% python3 -q
>>> import numpy as np
>>> np.set_printoptions(precision=4, suppress=True, linewidth=120)
>>> W0 = np.load("dump.npy")
>>> print(W0)
[[  2  -2  -1   0  -1  -1   2  -1  -2   0   1  -1  -2]
 [ -1   0   1  -1   0   2  -1  -2   2  -1  -2   2  -2]
 [ -2  -2   0   1  -1  -1  -2   1   2  -1   2   1  -1]
 [  0  -1   0   0   2   1  -2   1  -1   0  -1  -1  -1]
 [  2   0  -1  -2   0   2   1  -1   0   0   0   0   1]
 [ -1   0  -2   1   2  -1  -1  -1  -1  -2   1  -1  -2]
 [ -2   1   0  -1  -1  -1   0  -2  -2  -2   0   0  -2]
 [  0   0  -2   2  -2   0   1   2   0   1  -1  -1   2]
 [  0   2   1   1   1   0  -2   0   1  -1  -2  -1   0]
 [ -2  -2   3  -4  -1   7  -2  -9   6  -4  -7   7 -10]]
>>> print(round(float(np.linalg.norm(W0, 2)), 4))
21.3992
>>> print(round(np.linalg.norm(W0, 1), 4), round(np.linalg.norm(W0, np.inf), 4))
23.0 64.0
>>> print(np.round(np.linalg.norm(W0) ** 2 / np.linalg.norm(W0, 2) ** 2, 4))
1.3561
>>> print(np.linalg.norm(W0, axis=1).argmax())
9
>>> print(np.round(np.linalg.norm(W0[9], 1), 4), round(np.linalg.norm(W0[9], np.inf), 4))
64.0 10.0
>>> data = np.loadtxt("arr.csv", delimiter=",")
>>> print(data)
[[ 0.9787 -0.1064 -0.0638 -0.1064 -0.0638 -0.1064]
 [-0.1064  0.4681 -0.3191 -0.5319 -0.3191 -0.5319]
 [-0.0638 -0.3191  0.8085 -0.3191 -0.1915 -0.3191]
 [-0.1064 -0.5319 -0.3191  0.4681 -0.3191 -0.5319]
 [-0.0638 -0.3191 -0.1915 -0.3191  0.8085 -0.3191]
 [-0.1064 -0.5319 -0.3191 -0.5319 -0.3191  0.4681]]
>>> print(np.round(np.linalg.norm(W0, 2) / np.linalg.norm(W0), 4))
0.8587
>>> print([round(float(x), 4) for x in np.linalg.svd(W0, compute_uv=False)[:3]])
[21.3992, 6.7867, 6.5189]
>>> print(np.linalg.cond(W0) > 100)
True
>>> t = np.radians(72)
>>> Rm = np.eye(6)
>>> Rm[1, 1] = Rm[4, 4] = np.cos(t)
>>> Rm[1, 4], Rm[4, 1] = -np.sin(t), np.sin(t)
>>> print(Rm)
[[ 1.      0.      0.      0.      0.      0.    ]
 [ 0.      0.309   0.      0.     -0.9511  0.    ]
 [ 0.      0.      1.      0.      0.      0.    ]
 [ 0.      0.      0.      1.      0.      0.    ]
 [ 0.      0.9511  0.      0.      0.309   0.    ]
 [ 0.      0.      0.      0.      0.      1.    ]]
>>> Y = data @ Rm.T
>>> print(np.allclose(np.linalg.norm(data, axis=1), np.linalg.norm(Y, axis=1)))
True
>>> print(np.linalg.svd(data, compute_uv=False), np.linalg.svd(Y, compute_uv=False))
[1. 1. 1. 1. 1. 1.] [1. 1. 1. 1. 1. 1.]
>>> print(np.abs(Y - data).max(axis=0))
[0.     0.6711 0.     0.     0.8622 0.    ]
>>> Uu, sv, vt = np.linalg.svd(data, full_matrices=False)
>>> print(sv)
[1. 1. 1. 1. 1. 1.]
>>> print((sv > 1e-8).sum())
6
>>> print(round(float(np.sqrt((sv ** 2).sum())), 4), np.round(np.linalg.norm(data), 4))
2.4495 2.4495
>>> print(np.round(Uu.T @ data @ vt.T, 4) + 0)
[[1. 0. 0. 0. 0. 0.]
 [0. 1. 0. 0. 0. 0.]
 [0. 0. 1. 0. 0. 0.]
 [0. 0. 0. 1. 0. 0.]
 [0. 0. 0. 0. 1. 0.]
 [0. 0. 0. 0. 0. 1.]]
>>> print(np.round(vt @ vt.T, 4) + 0)
[[1. 0. 0. 0. 0. 0.]
 [0. 1. 0. 0. 0. 0.]
 [0. 0. 1. 0. 0. 0.]
 [0. 0. 0. 1. 0. 0.]
 [0. 0. 0. 0. 1. 0.]
 [0. 0. 0. 0. 0. 1.]]
>>> print(np.cumsum(sv ** 2) / np.sum(sv ** 2))
[0.1667 0.3333 0.5    0.6667 0.8333 1.    ]
>>> rng = np.random.default_rng(681)
>>> lab = rng.permutation(6)
>>> print(lab)
[1 4 3 0 2 5]
>>> Y = data[lab][:, lab]
>>> print(Y)
[[ 0.4681 -0.3191 -0.5319 -0.1064 -0.3191 -0.5319]
 [-0.3191  0.8085 -0.3191 -0.0638 -0.1915 -0.3191]
 [-0.5319 -0.3191  0.4681 -0.1064 -0.3191 -0.5319]
 [-0.1064 -0.0638 -0.1064  0.9787 -0.0638 -0.1064]
 [-0.3191 -0.1915 -0.3191 -0.0638  0.8085 -0.3191]
 [-0.5319 -0.3191 -0.5319 -0.1064 -0.3191  0.4681]]
>>> print(round(float(np.linalg.det(Y)), 4), np.round(np.linalg.det(data[lab]), 4))
-1.0 -1.0
>>> print(np.trace(Y))
4.0
>>> print(np.allclose(Y, data))
False
>>> print(np.diag(Y))
[0.4681 0.8085 0.4681 0.9787 0.8085 0.4681]
>>> C2 = data.T @ data
>>> print(np.linalg.svd(data, compute_uv=False) ** 2)
[1. 1. 1. 1. 1. 1.]
>>> print(np.trace(C2), round(float((data ** 2).sum()), 4))
6.0 6.0
>>> print(np.linalg.matrix_rank(C2))
6
>>> print(np.allclose(C2, C2.T))
True
>>> m1 = np.load("case2.npy")
>>> print(m1)
[[ 0  0  0 -5  0  0]
 [ 4  0  0  0  0  0]
 [ 0  0  4  0  0  0]
 [ 0  0  0  0  3  0]
 [ 0  0  0  0  0  5]
 [ 0 -2  0  0  0  0]]
>>> print((np.linalg.matrix_power((m1 != 0) + (m1.T != 0) + np.eye(6), 6) > 0).astype(int))
[[1 1 0 1 1 1]
 [1 1 0 1 1 1]
 [0 0 1 0 0 0]
 [1 1 0 1 1 1]
 [1 1 0 1 1 1]
 [1 1 0 1 1 1]]
>>> print((m1 != 0).astype(int))
[[0 0 0 1 0 0]
 [1 0 0 0 0 0]
 [0 0 1 0 0 0]
 [0 0 0 0 1 0]
 [0 0 0 0 0 1]
 [0 1 0 0 0 0]]
>>> print(m1 @ m1)
[[  0   0   0   0 -15   0]
 [  0   0   0 -20   0   0]
 [  0   0  16   0   0   0]
 [  0   0   0   0   0  15]
 [  0 -10   0   0   0   0]
 [ -8   0   0   0   0   0]]
>>> f = np.array([2, -2, 0, 0, -2, 1])
>>> Y = m1 + np.outer(f, np.eye(6)[3])
>>> print(Y)
[[ 0.  0.  0. -3.  0.  0.]
 [ 4.  0.  0. -2.  0.  0.]
 [ 0.  0.  4.  0.  0.  0.]
 [ 0.  0.  0.  0.  3.  0.]
 [ 0.  0.  0. -2.  0.  5.]
 [ 0. -2.  0.  1.  0.  0.]]
>>> q, V = np.linalg.qr(Y[:, :3])[0], np.linalg.qr(Y[:, 3:])[0]
>>> sv = np.linalg.svd(q.T @ V, compute_uv=False)
>>> print(round(float(np.linalg.norm(q @ q.T - V @ V.T, 2)), 4))
1.0
>>> print(np.degrees(np.arccos(sv.clip(0, 1))))
[53.3008 90.     90.    ]
>>> print(sv.round(4) + 0)
[0.5976 0.     0.    ]
>>> Y = np.linalg.inv(m1)
>>> print(Y)
[[ 0.      0.25    0.      0.      0.      0.    ]
 [-0.     -0.     -0.     -0.     -0.     -0.5   ]
 [ 0.      0.      0.25    0.      0.      0.    ]
 [-0.2    -0.     -0.     -0.     -0.     -0.    ]
 [ 0.      0.      0.      0.3333  0.      0.    ]
 [ 0.      0.      0.      0.      0.2     0.    ]]
>>> print(round(float(np.linalg.slogdet(m1)[0]), 4))
1.0
>>> print((np.abs(Y) > 1e-9).astype(int))
[[0 1 0 0 0 0]
 [0 0 0 0 0 1]
 [0 0 1 0 0 0]
 [1 0 0 0 0 0]
 [0 0 0 1 0 0]
 [0 0 0 0 1 0]]
>>> print(np.round(np.linalg.det(m1) * np.linalg.det(Y), 4))
1.0
>>> print(round(np.linalg.cond(m1), 4))
2.5
>>> print(np.linalg.det(m1) * Y)
[[    0.   600.     0.     0.     0.     0.]
 [   -0.    -0.    -0.    -0.    -0. -1200.]
 [    0.     0.   600.     0.     0.     0.]
 [ -480.    -0.    -0.    -0.    -0.    -0.]
 [    0.     0.     0.   800.     0.     0.]
 [    0.     0.     0.     0.   480.     0.]]
